>>> import numpy as np
>>> np.set_printoptions(precision=2, suppress=True, linewidth=160)
>>> rnd = lambda a: np.round(a, 2) + 0
>>> W0 = np.load("m.npy")
>>> rnd(W0)
array([[  0.  ,  -6.01,  -2.95,  -9.  ,   0.  ,  -0.02,  -0.01,  -3.03, -15.01,  -3.02],
       [ -0.02,  -4.  ,  -2.  ,  -6.  ,   0.01,  -0.02,  -0.02,  -2.02, -10.02,  -2.01],
       [ -0.03, -10.01,  -4.99, -15.03,   0.  ,   0.  ,   0.02,  -5.02, -24.98,  -4.98],
       [ -0.03,  -7.99,  -4.  , -12.02,  -0.02,   0.  ,  -0.01,  -4.04, -20.02,  -4.  ],
       [  0.  ,   0.03,   0.02,  -0.01,   0.  ,  -0.02,  -0.02,   0.01,   0.  ,   0.03],
       [  0.  ,  -2.  ,  -1.02,  -3.01,   0.01,  -0.04,  -0.03,  -1.01,  -5.03,  -1.  ],
       [ -0.03,   4.  ,   2.  ,   6.02,   0.  ,   0.  ,  -0.03,   1.98,   9.98,   2.01],
       [  0.  ,  -7.99,  -4.  , -12.01,  -0.02,  -0.01,   0.03,  -4.03, -19.99,  -3.98]])
>>> Y = W0 / np.linalg.norm(W0, axis=1, keepdims=True)
>>> cov = Y @ Y.T
>>> rnd(cov)
array([[ 1.  ,  1.  ,  1.  ,  1.  , -0.21,  1.  , -1.  ,  1.  ],
       [ 1.  ,  1.  ,  1.  ,  1.  , -0.21,  1.  , -1.  ,  1.  ],
       [ 1.  ,  1.  ,  1.  ,  1.  , -0.21,  1.  , -1.  ,  1.  ],
       [ 1.  ,  1.  ,  1.  ,  1.  , -0.21,  1.  , -1.  ,  1.  ],
       [-0.21, -0.21, -0.21, -0.21,  1.  , -0.2 ,  0.21, -0.21],
       [ 1.  ,  1.  ,  1.  ,  1.  , -0.2 ,  1.  , -1.  ,  1.  ],
       [-1.  , -1.  , -1.  , -1.  ,  0.21, -1.  ,  1.  , -1.  ],
       [ 1.  ,  1.  ,  1.  ,  1.  , -0.21,  1.  , -1.  ,  1.  ]])
>>> rnd(np.degrees(np.arccos(np.clip(cov[1, 5], -1, 1))))
np.float64(0.4)
>>> (np.abs(cov) > 0.9).astype(int)
array([[1, 1, 1, 1, 0, 1, 1, 1],
       [1, 1, 1, 1, 0, 1, 1, 1],
       [1, 1, 1, 1, 0, 1, 1, 1],
       [1, 1, 1, 1, 0, 1, 1, 1],
       [0, 0, 0, 0, 1, 0, 0, 0],
       [1, 1, 1, 1, 0, 1, 1, 1],
       [1, 1, 1, 1, 0, 1, 1, 1],
       [1, 1, 1, 1, 0, 1, 1, 1]])
>>> (cov - 2 * np.eye(8)).round(6).argmax(axis=1)
array([1, 3, 7, 2, 6, 1, 4, 2])
>>> rnd(np.linalg.norm(Y, axis=1))
array([1., 1., 1., 1., 1., 1., 1., 1.])
>>> mat = np.load("x.npy")
>>> rnd(mat)
array([[ 0.3 , -0.06,  0.18,  0.3 ,  0.18,  0.06,  0.06,  0.18,  0.06,  0.06, -0.06],
       [-0.06,  0.01, -0.04, -0.06, -0.04, -0.01, -0.01, -0.04, -0.01, -0.01,  0.01],
       [ 0.18, -0.04,  0.11,  0.18,  0.11,  0.04,  0.04,  0.11,  0.04,  0.04, -0.04],
       [ 0.3 , -0.06,  0.18,  0.3 ,  0.18,  0.06,  0.06,  0.18,  0.06,  0.06, -0.06],
       [ 0.18, -0.04,  0.11,  0.18,  0.11,  0.04,  0.04,  0.11,  0.04,  0.04, -0.04],
       [ 0.06, -0.01,  0.04,  0.06,  0.04,  0.01,  0.01,  0.04,  0.01,  0.01, -0.01],
       [ 0.06, -0.01,  0.04,  0.06,  0.04,  0.01,  0.01,  0.04,  0.01,  0.01, -0.01],
       [ 0.18, -0.04,  0.11,  0.18,  0.11,  0.04,  0.04,  0.11,  0.04,  0.04, -0.04],
       [ 0.06, -0.01,  0.04,  0.06,  0.04,  0.01,  0.01,  0.04,  0.01,  0.01, -0.01],
       [ 0.06, -0.01,  0.04,  0.06,  0.04,  0.01,  0.01,  0.04,  0.01,  0.01, -0.01],
       [-0.06,  0.01, -0.04, -0.06, -0.04, -0.01, -0.01, -0.04, -0.01, -0.01,  0.01]])
>>> cov = mat.T @ mat
>>> rnd(np.diag(cov))
array([0.3 , 0.01, 0.11, 0.3 , 0.11, 0.01, 0.01, 0.11, 0.01, 0.01, 0.01])
>>> rnd(np.linalg.svd(mat, compute_uv=False) ** 2)
array([1., 0., 0., 0., 0., 0., 0., 0., 0., 0., 0.])
>>> np.trace(cov), (mat ** 2).sum()
(np.float64(1.0), np.float64(1.0))
>>> (mat @ mat.T).shape
(11, 11)
>>> rnd(np.linalg.eigvalsh(cov)[::-1])
array([1., 0., 0., 0., 0., 0., 0., 0., 0., 0., 0.])
